$ python3 -q
>>> import numpy as np
>>> np.set_printoptions(precision=2, suppress=True, linewidth=100)
>>> K = np.load("sample6.npy")
>>> K
array([[ 2,  0, -3, -1,  3],
       [ 2,  0, -3, -1,  3],
       [ 1,  0,  2,  2, -1],
       [ 3, -3, -3,  2, -2]])
>>> np.abs(np.diag(np.linalg.qr(K)[1])) > 1e-9
array([ True,  True,  True, False])
>>> try:
...     np.linalg.inv(K)
... except np.linalg.LinAlgError as e:
...     print("failed:", e)
... 
failed: Last 2 dimensions of the array must be square
>>> np.allclose(K[:-1].T @ np.linalg.lstsq(K[:-1].T, K[-1])[0], K[-1])
False
>>> print(np.round(K @ np.linalg.pinv(K) @ K, 2) + 0)
[[ 2.  0. -3. -1.  3.]
 [ 2.  0. -3. -1.  3.]
 [ 1.  0.  2.  2. -1.]
 [ 3. -3. -3.  2. -2.]]
>>> np.linalg.lstsq(K[:-1].T, K[-1])[2]
np.int32(2)
>>> w1 = np.array([[2, -1], [-1, 0], [0, 0], [0, 2], [-2, 0]])
>>> b = np.array([0, 5])
>>> act = np.maximum(K @ w1 + b, 0)
>>> (act > 0).astype(int)
array([[0, 1],
       [0, 1],
       [1, 1],
       [1, 1]])
>>> print(act)
[[ 0  1]
 [ 0  1]
 [ 4  8]
 [13  6]]
>>> (act > 0).mean(axis=0)
array([0.5, 1. ])
>>> basis = np.array([[9, 9, 2], [2, 4, 5]])
>>> (act @ basis).round(6).argmax(axis=1)
array([2, 2, 1, 1])
>>> def softmax(z):
...     e = np.exp(z - z.max(axis=-1, keepdims=True))
...     return e / e.sum(axis=-1, keepdims=True)
... 
>>> softmax(act[1])
array([0.27, 0.73])
>>> S = act @ act.T / np.sqrt(2)
>>> np.round(softmax(S + np.triu(np.full(S.shape, -np.inf), 1)), 2) + 0
array([[1. , 0. , 0. , 0. ],
       [0.5, 0.5, 0. , 0. ],
       [0. , 0. , 1. , 0. ],
       [0. , 0. , 0. , 1. ]])
>>> softmax(S)[1] @ act
array([5.7 , 7.53])
>>> print(np.round(softmax(S), 2) + 0)
[[0.01 0.01 0.8  0.19]
 [0.01 0.01 0.8  0.19]
 [0.   0.   0.   1.  ]
 [0.   0.   0.   1.  ]]
>>> r = np.linalg.matrix_rank(K)
>>> r
np.int64(3)
>>> ns = np.linalg.svd(K)[2][r:].T
>>> ns @ ns.T
array([[ 0.31,  0.09,  0.12, -0.38, -0.22],
       [ 0.09,  0.68, -0.3 ,  0.09, -0.33],
       [ 0.12, -0.3 ,  0.22, -0.25,  0.06],
       [-0.38,  0.09, -0.25,  0.53,  0.18],
       [-0.22, -0.33,  0.06,  0.18,  0.27]])
>>> np.round(K @ ns, 2) + 0
array([[0., 0.],
       [0., 0.],
       [0., 0.],
       [0., 0.]])
>>> np.linalg.matrix_rank(K.T @ K), np.linalg.matrix_rank(K @ K.T)
(np.int64(3), np.int64(3))
>>> q, _ = np.linalg.qr(np.array([[-0.8, 0.7, 0.6, -1.0],
...     [-1.2, -0.5, -0.5, -1.3],
...     [0.0, 0.5, 0.0, 0.5],
...     [0.8, 0.4, 0.4, 2.7]]))
>>> E = 4 * q
>>> print(E)
[[-1.94  3.07  1.66 -0.23]
 [-2.91 -1.3  -0.67  2.32]
 [ 0.    1.9  -3.52  0.05]
 [ 1.94  1.12  0.65  3.25]]
>>> np.round(np.abs(np.linalg.eigvals(E)).max(), 2)
np.float64(4.0)
>>> print(round(float(np.linalg.det(E)), 2))
-256.0
>>> print(np.sort(np.abs(np.linalg.eigvals(E))))
[4. 4. 4. 4.]
>>> print(np.allclose(E @ E.T, E.T @ E))
True
>>> E.inv()
Traceback (most recent call last):
  File "<python-input-36>", line 1, in <module>
    E.inv()
    ^^^^^
AttributeError: 'numpy.ndarray' object has no attribute 'inv'
>>> blk = np.stack([E, 3 * E, E[::-1]])
>>> (blk @ E.T).shape
(3, 4, 4)
>>> np.linalg.matrix_rank(blk)
array([4, 4, 4])
>>> left, sig, VT = np.linalg.svd(E, full_matrices=False)
>>> np.round(left.T @ E @ VT.T, 2) + 0
array([[4., 0., 0., 0.],
       [0., 4., 0., 0.],
       [0., 0., 4., 0.],
       [0., 0., 0., 4.]])
>>> np.round(left.T @ left, 2) + 0
array([[1., 0., 0., 0.],
       [0., 1., 0., 0.],
       [0., 0., 1., 0.],
       [0., 0., 0., 1.]])
>>> sig
array([4., 4., 4., 4.])
>>> np.sqrt((sig ** 2).sum()), round(np.linalg.norm(E), 2)
(np.float64(8.0), np.float64(8.0))
>>> print(np.linalg.svd(E, compute_uv=False))
[4. 4. 4. 4.]
>>> rng = np.random.default_rng(8078)
>>> lab = rng.permutation(4)
>>> lab
array([0, 1, 3, 2])
>>> M2 = E[lab][:, lab]
>>> M2
array([[-1.94,  3.07, -0.23,  1.66],
       [-2.91, -1.3 ,  2.32, -0.67],
       [ 1.94,  1.12,  3.25,  0.65],
       [ 0.  ,  1.9 ,  0.05, -3.52]])
>>> np.diag(M2)
array([-1.94, -1.3 ,  3.25, -3.52])
>>> mat = np.load("m.npy")
>>> mat
array([[10,  4, -6,  5],
       [ 4, 10, -4,  7],
       [-6, -4, 11, -3],
       [ 5,  7, -3, 18]])
>>> M2 = mat / np.sqrt((mat ** 2).mean(axis=1, keepdims=True))
>>> np.linalg.norm(M2, axis=1)
array([2., 2., 2., 2.])
>>> np.linalg.matrix_rank(M2) == np.linalg.matrix_rank(mat)
np.True_
>>> X = np.loadtxt("mat.csv", delimiter=",")
>>> X
array([[ 5.,  6.,  7.,  8.,  9.],
       [10., 11., 12., 13., 14.],
       [15., 16., 17., 18., 19.]])
>>> np.round(np.linalg.norm(X[2], 1), 2), round(float(np.linalg.norm(X[2], np.inf)), 2)
(np.float64(85.0), 19.0)
>>> print(round(float(np.linalg.norm(X) ** 2 / np.linalg.norm(X, 2) ** 2), 2))
1.0
>>> print(round(np.linalg.norm(X, "nuc"), 2))
51.12
>>> np.round(np.linalg.norm(X, 2), 2)
np.float64(49.37)
>>> print(np.linalg.norm(X, axis=1))
[15.97 27.02 38.14]
>>> np.linalg.matrix_rank(X)
np.int64(2)
>>> np.round(np.linalg.svd(X, compute_uv=False), 2) + 0
array([49.37,  1.75,  0.  ])
>>> X.sum(axis=1)
array([35., 60., 85.])
>>> np.diff(X, axis=0)
array([[5., 5., 5., 5., 5.],
       [5., 5., 5., 5., 5.]])
>>> print(round(float(np.linalg.norm(X)), 2))
49.4
>>> X - X[0]
array([[ 0.,  0.,  0.,  0.,  0.],
       [ 5.,  5.,  5.,  5.,  5.],
       [10., 10., 10., 10., 10.]])
>>> print(X.sum(axis=0))
[30. 33. 36. 39. 42.]
>>> X.mean(axis=0)
array([10., 11., 12., 13., 14.])
>>> left, sig, VT = np.linalg.svd(X)
>>> np.argmax(sig[:-1] / (sig[1:] + 1e-6)) + 1
np.int64(2)
>>> M2 = left[:, :2] @ np.diag(sig[:2]) @ VT[:2]
>>> print(np.linalg.matrix_rank(M2))
2
>>> M2 = np.linalg.invert(mat)
Traceback (most recent call last):
  File "<python-input-76>", line 1, in <module>
    M2 = np.linalg.invert(mat)
         ^^^^^^^^^^^^^^^^
AttributeError: module 'numpy.linalg' has no attribute 'invert'
>>> M2 = np.linalg.inv(mat)
>>> np.allclose(M2, mat.T)
False
>>> round(np.linalg.det(mat) * np.linalg.det(M2), 2)
np.float64(1.0)
>>> round(np.linalg.slogdet(mat)[0], 2)
np.float64(1.0)
>>> np.linalg.inv(M2)
array([[10.,  4., -6.,  5.],
       [ 4., 10., -4.,  7.],
       [-6., -4., 11., -3.],
       [ 5.,  7., -3., 18.]])
>>> print(M2)
[[ 0.17 -0.02  0.08 -0.03]
 [-0.02  0.16  0.03 -0.05]
 [ 0.08  0.03  0.14 -0.01]
 [-0.03 -0.05 -0.01  0.08]]
>>> np.round(mat @ M2, 2) + 0
array([[1., 0., 0., 0.],
       [0., 1., 0., 0.],
       [0., 0., 1., 0.],
       [0., 0., 0., 1.]])
>>> np.round(np.linalg.cond(mat), 2)
np.float64(6.68)
>>> print(np.round(M2 @ M2, 2) + 0)
[[ 0.03  0.    0.02 -0.01]
 [ 0.    0.03  0.01 -0.01]
 [ 0.02  0.01  0.03 -0.01]
 [-0.01 -0.01 -0.01  0.01]]
>>> (M2 + M2.T) / 2
array([[ 0.17, -0.02,  0.08, -0.03],
       [-0.02,  0.16,  0.03, -0.05],
       [ 0.08,  0.03,  0.14, -0.01],
       [-0.03, -0.05, -0.01,  0.08]])
>>> np.round((M2 - M2.T) / 2, 2) + 0
array([[0., 0., 0., 0.],
       [0., 0., 0., 0.],
       [0., 0., 0., 0.],
       [0., 0., 0., 0.]])
>>> print(round(float(np.linalg.det(M2)), 2))
0.0
>>> M2.inv()
Traceback (most recent call last):
  File "<python-input-89>", line 1, in <module>
    M2.inv()
    ^^^^^^
AttributeError: 'numpy.ndarray' object has no attribute 'inv'
>>> M2 = np.array([[3, 0], [0, 3]])
>>> W0 = np.kron(np.eye(2, dtype=int), M2)
>>> W0
array([[3, 0, 0, 0],
       [0, 3, 0, 0],
       [0, 0, 3, 0],
       [0, 0, 0, 3]])
>>> np.round(np.linalg.norm(W0, 1), 2), round(float(np.linalg.norm(W0, np.inf)), 2)
(np.float64(3.0), 3.0)
>>> print(np.round(np.linalg.norm(W0, "nuc"), 2))
12.0
>>> W0[2] @ W0[0]
np.int64(0)
>>> round(float(np.linalg.norm(W0, 2)), 2)
3.0
>>> print(np.linalg.norm(W0, axis=1))
[3. 3. 3. 3.]
>>> q = W0.astype(float).copy()
>>> for j in range(4):
...     q[:, j] -= q[:, :j] @ (q[:, :j].T @ q[:, j])
...     q[:, j] /= np.linalg.norm(q[:, j])
... 
>>> q
array([[1., 0., 0., 0.],
       [0., 1., 0., 0.],
       [0., 0., 1., 0.],
       [0., 0., 0., 1.]])
>>> q.T @ q
array([[1., 0., 0., 0.],
       [0., 1., 0., 0.],
       [0., 0., 1., 0.],
       [0., 0., 0., 1.]])
>>> x = np.array([9, 8, -9, 0])
>>> y = W0 @ x
>>> b, lr = np.zeros(4), 1 / np.linalg.norm(W0, 2) ** 2
>>> for i in range(5):
...     b -= lr * W0.T @ (W0 @ b - y)
...     if i % 1 == 0: print(i, round(np.linalg.norm(W0 @ b - y), 2))
... 
0 0.0
1 0.0
2 0.0
3 0.0
4 0.0
>>> round(float(np.linalg.cond(W0)), 2)
1.0
>>> M2 = np.array([[0, 1], [-3, 2], [-2, -3], [-3, 1], [1, -3], [-1, 2]])
>>> basis = np.array([[1, 2, 2], [3, -1, 3]])
>>> arr = M2 @ basis + 0.02 * rng.normal(size=(6, 3))
>>> arr.round(2) + 0
array([[  3.01,  -1.  ,   3.03],
       [  2.99,  -8.03,   0.  ],
       [-11.02,  -1.02, -13.02],
       [ -0.02,  -7.  ,  -3.  ],
       [ -7.99,   5.  ,  -7.01],
       [  5.02,  -3.98,   3.99]])
>>> left, sig, VT = np.linalg.svd(arr)
>>> np.argmax(sig[:-1] / (sig[1:] + 1e-6)) + 1
np.int64(2)
>>> sig
array([21.98, 12.42,  0.04])
>>> M2 = left[:, :2] @ np.diag(sig[:2]) @ VT[:2]
>>> M2.round(2) + 0
array([[  3.02,  -0.99,   3.02],
       [  2.99,  -8.03,   0.  ],
       [-11.02,  -1.02, -13.02],
       [ -0.02,  -7.  ,  -3.  ],
       [ -8.  ,   4.99,  -7.01],
       [  5.  ,  -3.99,   4.01]])
>>> np.round(np.linalg.norm(arr - M2) / np.linalg.norm(arr), 2)
np.float64(0.0)
>>> M2 = arr / np.sqrt((arr ** 2).mean(axis=1, keepdims=True))
>>> np.linalg.matrix_rank(arr - arr.mean(axis=1, keepdims=True))
np.int64(2)
>>> np.linalg.norm(M2, axis=1)
array([1.73, 1.73, 1.73, 1.73, 1.73, 1.73])
>>> M2 = np.c_[arr[:, :1] @ np.array([[3]]), np.array([0, 0, 1, 0, 1, 3])]
>>> M2
array([[  9.02,   0.  ],
       [  8.96,   0.  ],
       [-33.06,   1.  ],
       [ -0.06,   0.  ],
       [-23.96,   1.  ],
       [ 15.07,   3.  ]])
>>> np.round(np.linalg.norm(M2 - arr @ np.linalg.lstsq(arr, M2)[0], axis=0), 2) + 0
array([0. , 1.2])
>>> print(np.linalg.norm(np.linalg.qr(arr)[0].T @ M2, axis=0) ** 2 / ((M2 ** 2).sum(axis=0) + 1e-12))
[1.   0.87]
>>> x = np.array([1, 2, -2])
>>> y = arr @ x
>>> np.linalg.solve(arr.T @ arr, arr.T @ y)
array([ 1.,  2., -2.])
>>> y
array([ -5.05, -13.07,  12.97,  -8.03,  16.04, -10.91])
>>> y = y + 0.02 * rng.normal(size=6)
>>> y
array([ -5.03, -13.1 ,  12.96,  -8.06,  16.01, -10.9 ])
>>> b, *_ = np.linalg.lstsq(arr, y)
>>> np.round(arr.T @ (y - arr @ b), 2) + 0
array([0., 0., 0.])
>>> b.round()
array([ 1.,  2., -2.])
>>> data = np.load("data.npy")
>>> data
array([[ 1, -1,  1, -1],
       [ 1,  0,  0,  0],
       [ 1,  1,  1,  1],
       [ 1,  2,  4,  8]])
>>> lab = rng.permutation(4)
>>> lab
array([3, 1, 2, 0])
>>> M2 = data[lab][:, lab]
>>> np.diag(M2)
array([8, 0, 1, 1])
>>> round(float(np.linalg.det(M2)), 2), round(float(np.linalg.det(data[lab])), 2)
(12.0, -12.0)
>>> np.trace(M2)
np.int64(10)
>>> r0, r1 = data[1], data[0]
>>> r0 @ r0
np.int64(1)
>>> p = (r0 @ r1) / (r0 @ r0) * r0
>>> p
array([1., 0., 0., 0.])
>>> np.outer(r0, r1)
array([[ 1, -1,  1, -1],
       [ 0,  0,  0,  0],
       [ 0,  0,  0,  0],
       [ 0,  0,  0,  0]])
>>> (r1 - p) @ r0
np.float64(0.0)
>>> ang = np.radians(30)
>>> Rm = np.eye(4)
>>> Rm[2, 2] = Rm[3, 3] = np.cos(ang)
>>> Rm[2, 3], Rm[3, 2] = -np.sin(ang), np.sin(ang)
>>> Rm
array([[ 1.  ,  0.  ,  0.  ,  0.  ],
       [ 0.  ,  1.  ,  0.  ,  0.  ],
       [ 0.  ,  0.  ,  0.87, -0.5 ],
       [ 0.  ,  0.  ,  0.5 ,  0.87]])
>>> M2 = data @ Rm.T
>>> np.allclose(np.linalg.norm(data, axis=1), np.linalg.norm(M2, axis=1))
True
>>> round(float(np.linalg.det(Rm)), 2), round(np.trace(Rm), 2)
(1.0, np.float64(3.73))
>>> A = np.array([[1, 0, 0, 0, 0, 0, 0],
...     [7, 1, 0, 0, 0, 0, 0],
...     [-8, -5, 1, 0, 0, 0, 0],
...     [1, -5, -2, 1, 0, 0, 0],
...     [-4, 4, -8, 8, 1, 0, 0],
...     [7, 2, -9, 5, -4, 1, 0],
...     [3, 4, 1, 5, -1, -8, 1]])
>>> lab = rng.permutation(7)
>>> print(lab)
[4 0 3 6 2 5 1]
>>> M2 = A[lab][:, lab]
>>> np.sort(np.abs(np.linalg.eigvals(M2)))
array([1., 1., 1., 1., 1., 1., 1.])
>>> r0, r1 = A[1], A[3]
>>> print(r0 @ r1)
2
>>> p = (r0 @ r1) / (r0 @ r0) * r0
>>> p
array([0.28, 0.04, 0.  , 0.  , 0.  , 0.  , 0.  ])
>>> (r1 - p) @ r0
np.float64(0.0)
>>> A @ A
array([[  1,   0,   0,   0,   0,   0,   0],
       [ 14,   1,   0,   0,   0,   0,   0],
       [-51, -10,   1,   0,   0,   0,   0],
       [-17,   0,  -4,   1,   0,   0,   0],
       [ 92,   8, -32,  16,   1,   0,   0],
       [121,   8,   4, -22,  -8,   1,   0],
       [-21, -42,  72, -38,  30, -16,   1]])
>>> (A - A.T) / 2
array([[ 0. , -3.5,  4. , -0.5,  2. , -3.5, -1.5],
       [ 3.5,  0. ,  2.5,  2.5, -2. , -1. , -2. ],
       [-4. , -2.5,  0. ,  1. ,  4. ,  4.5, -0.5],
       [ 0.5, -2.5, -1. ,  0. , -4. , -2.5, -2.5],
       [-2. ,  2. , -4. ,  4. ,  0. ,  2. ,  0.5],
       [ 3.5,  1. , -4.5,  2.5, -2. ,  0. ,  4. ],
       [ 1.5,  2. ,  0.5,  2.5, -0.5, -4. ,  0. ]])
>>> np.trace(A)
np.int64(7)
>>> print(np.linalg.matrix_power(A, 4))
[[    1     0     0     0     0     0     0]
 [   28     1     0     0     0     0     0]
 [ -242   -20     1     0     0     0     0]
 [  170    40    -8     1     0     0     0]
 [ 1656   336  -128    32     1     0     0]
 [ -212   -88   352  -172   -16     1     0]
 [-2832  -692  -728   756   188   -32     1]]
>>> A.inv()
Traceback (most recent call last):
  File "<python-input-169>", line 1, in <module>
    A.inv()
    ^^^^^
AttributeError: 'numpy.ndarray' object has no attribute 'inv'
>>> np.allclose(A @ A.T, A.T @ A)
False
